$ python -q
>>> import numpy as np
>>> np.set_printoptions(suppress=True, linewidth=140)
>>> E = np.load("sample2.npy")
>>> print(E)
[[8 0 3 7]
 [3 8 6 7]
 [1 5 8 5]]
>>> def softmax(z):
...     e = np.exp(z - z.max(axis=-1, keepdims=True))
...     return e / e.sum(axis=-1, keepdims=True)
... 
>>> print(np.round(softmax(10 * E[0]), 2) + 0)
[1. 0. 0. 0.]
>>> print(np.round(softmax(E).sum(axis=1), 2))
[1. 1. 1.]
>>> S = E @ E.T / np.sqrt(4)
>>> print(np.round(softmax(S), 2) + 0)
[[1. 0. 0.]
 [0. 1. 0.]
 [0. 1. 0.]]
>>> print(softmax(S).round(6).argmax(axis=1))
[0 1 1]
>>> w1 = np.array([[3, -8, 5], [3, 6, -8], [9, 2, -1], [-3, 4, -9]])
>>> beta = np.array([2, -3, 3])
>>> H = np.maximum(E @ w1 + beta, 0)
>>> print(H)
[[32  0  0]
 [68 61  0]
 [77 55  0]]
>>> print((H > 0).astype(int))
[[1 0 0]
 [1 1 0]
 [1 1 0]]
>>> cent = np.array([[-2, 2], [-2, 0], [-1, 0]])
>>> print(H @ cent)
[[ -64   64]
 [-258  136]
 [-264  154]]
>>> print(w1 @ cent)
[[  5   6]
 [-10   6]
 [-21  18]
 [  7  -6]]
>>> A = np.load("layer14.npy")
>>> print(A)
[[-1.29  0.46  0.22 -0.01]
 [ 0.46 -1.71  0.13 -0.01]
 [ 0.22  0.13  2.46  1.53]
 [-0.01 -0.01  1.53 -1.47]]
>>> # symmetric, so the eigenvalues are real
>>> T = np.stack([A, 5 * A, A[::-1]])
>>> print(np.round(np.linalg.norm(T, axis=(1, 2)), 2))
[ 4.25 21.23  4.25]
>>> print(np.linalg.matrix_rank(T))
[4 4 4]
>>> print(np.round(np.linalg.det(T), 2))
[  -12.05 -7531.31   -12.05]
>>> rng = np.random.default_rng(100)
>>> labels = rng.permutation(4)
>>> print(labels)
[1 2 3 0]
>>> M2 = A[labels][:, labels]
>>> print(np.round(np.sort(np.abs(np.linalg.eigvals(M2))), 2))
[1.   2.   2.01 3.  ]
>>> print(np.trace(M2))
-2.01
>>> print(M2)
[[-1.71  0.13 -0.01  0.46]
 [ 0.13  2.46  1.53  0.22]
 [-0.01  1.53 -1.47 -0.01]
 [ 0.46  0.22 -0.01 -1.29]]
>>> u = np.array([2, -3, 3, -5])
>>> M2 = A + np.outer(u, np.eye(4)[2])
>>> print(np.linalg.matrix_rank(np.linalg.inv(M2) - np.linalg.inv(A), tol=1e-8))
1
>>> Q, vecs = np.linalg.qr(A[:, :2])[0], np.linalg.qr(A[:, 2:])[0]
>>> s = np.linalg.svd(Q.T @ vecs, compute_uv=False)
>>> print((s > 0.9).sum())
0
>>> print(np.round(np.degrees(np.arccos(s.clip(0, 1))), 2))
[77.99 89.95]
>>> U, s = np.linalg.svd(E)
Traceback (most recent call last):
  File "<python-input-39>", line 1, in <module>
    U, s = np.linalg.svd(E)
    ^^^^
ValueError: too many values to unpack (expected 2)
>>> U, s, vt = np.linalg.svd(E, full_matrices=False)
>>> print(np.round(np.abs(vt[0]), 2))
[0.36 0.45 0.55 0.6 ]
>>> print(np.round(U.T @ E @ vt.T, 2) + 0)
[[18.07  0.    0.  ]
 [ 0.    7.79  0.  ]
 [ 0.    0.    2.8 ]]
>>> print(s.round(2))
[18.07  7.79  2.8 ]
>>> print(np.allclose(U * s @ vt, E))
True
>>> print(U.shape, s.shape, vt.shape)
(3, 3) (3,) (3, 4)
>>> print(np.round(vt @ vt.T, 2) + 0)
[[1. 0. 0.]
 [0. 1. 0.]
 [0. 0. 1.]]
>>> print(np.round(U.T @ U, 2) + 0)
[[1. 0. 0.]
 [0. 1. 0.]
 [0. 0. 1.]]
>>> print(np.abs(U[:, 0]).round(6).argmax())
1
>>> mat = np.load("mat.npy")
>>> print(mat)
[[4 4 4 2 0]
 [4 4 4 2 0]
 [4 4 4 2 0]
 [2 2 2 1 0]
 [0 0 0 0 0]]
>>> # columns 0 and 1 are equal
>>> print(np.einsum("ij,ji->", mat, mat))
169
>>> print(np.round(np.linalg.det(mat[::-1]), 2))
0.0
>>> print(np.kron(np.eye(2, dtype=int), mat))
[[4 4 4 2 0 0 0 0 0 0]
 [4 4 4 2 0 0 0 0 0 0]
 [4 4 4 2 0 0 0 0 0 0]
 [2 2 2 1 0 0 0 0 0 0]
 [0 0 0 0 0 0 0 0 0 0]
 [0 0 0 0 0 4 4 4 2 0]
 [0 0 0 0 0 4 4 4 2 0]
 [0 0 0 0 0 4 4 4 2 0]
 [0 0 0 0 0 2 2 2 1 0]
 [0 0 0 0 0 0 0 0 0 0]]
>>> print(np.round(np.linalg.det(2 * mat), 2), round(float(np.linalg.det(mat)), 2))
0.0 0.0
>>> print(mat @ mat)
[[52 52 52 26  0]
 [52 52 52 26  0]
 [52 52 52 26  0]
 [26 26 26 13  0]
 [ 0  0  0  0  0]]
>>> print(round(np.linalg.det(mat), 2))
0.0
>>> arr = np.minimum.outer(np.arange(1, 4), np.arange(1, 4)) * -1
>>> print(arr)
[[-1 -1 -1]
 [-1 -2 -2]
 [-1 -2 -3]]
>>> Q = arr.astype(float).copy()
>>> for j in range(3):
...     Q[:, j] -= Q[:, :j] @ (Q[:, :j].T @ Q[:, j])
...     Q[:, j] /= np.linalg.norm(Q[:, j])
... 
>>> print(Q.round(2) + 0)
[[-0.58  0.82  0.  ]
 [-0.58 -0.41  0.71]
 [-0.58 -0.41 -0.71]]
>>> J = np.array([[0, 0, 1], [0, 0, 0], [1, 0, 0]])
>>> # rank 2
>>> U, s, vt = np.linalg.svd(J)
>>> vecs = vt[:(s > 1e-8).sum()]
>>> x = J[0] + -1 * J[1] + rng.integers(2) * np.eye(3)[1]
>>> print(x)
[0. 0. 1.]
>>> print(vecs.T @ vecs)
[[1. 0. 0.]
 [0. 0. 0.]
 [0. 0. 1.]]
>>> print(np.allclose(vecs.T @ vecs @ x, x))
True
>>> print(J @ J)
[[1 0 0]
 [0 0 0]
 [0 0 1]]
>>> print(np.round(np.sort(np.linalg.eigvals(J).real), 2))
[-1.  0.  1.]
>>> print((np.linalg.matrix_power((J != 0) + (J.T != 0) + np.eye(3), 3) > 0).astype(int))
[[1 0 1]
 [0 1 0]
 [1 0 1]]
>>> print((J != 0).astype(int))
[[0 0 1]
 [0 0 0]
 [1 0 0]]
>>> print(np.flatnonzero(np.linalg.matrix_power((J != 0) + (J.T != 0) + np.eye(3), 3)[1]))
[1]
>>> print(np.round(np.linalg.det(J), 2))
0.0
>>> u = np.array([0, 3, 4, 2, -5])
>>> data = np.array([np.roll(u, i) for i in range(5)])
>>> print(data)
[[ 0  3  4  2 -5]
 [-5  0  3  4  2]
 [ 2 -5  0  3  4]
 [ 4  2 -5  0  3]
 [ 3  4  2 -5  0]]
>>> print(np.allclose(data @ data.T, data.T @ data))
True
>>> print(data @ np.ones(5))
[4. 4. 4. 4. 4.]
>>> print(round(float(np.linalg.det(data[::-1])), 2))
8524.0
>>> print(np.round(np.linalg.eigvals(data), 2))
[-5.47+8.78j -5.47-8.78j  3.47+2.8j   3.47-2.8j   4.  +0.j  ]
>>> print(np.round(np.linalg.det(data.T), 2))
8524.0
>>> print(round(np.linalg.det(2 * data), 2), round(np.linalg.det(data), 2))
272768.0 8524.0
>>> print(np.einsum("ij,ji->", data, data))
-70
>>> print(np.kron(np.eye(2, dtype=int), data))
[[ 0  3  4  2 -5  0  0  0  0  0]
 [-5  0  3  4  2  0  0  0  0  0]
 [ 2 -5  0  3  4  0  0  0  0  0]
 [ 4  2 -5  0  3  0  0  0  0  0]
 [ 3  4  2 -5  0  0  0  0  0  0]
 [ 0  0  0  0  0  0  3  4  2 -5]
 [ 0  0  0  0  0 -5  0  3  4  2]
 [ 0  0  0  0  0  2 -5  0  3  4]
 [ 0  0  0  0  0  4  2 -5  0  3]
 [ 0  0  0  0  0  3  4  2 -5  0]]
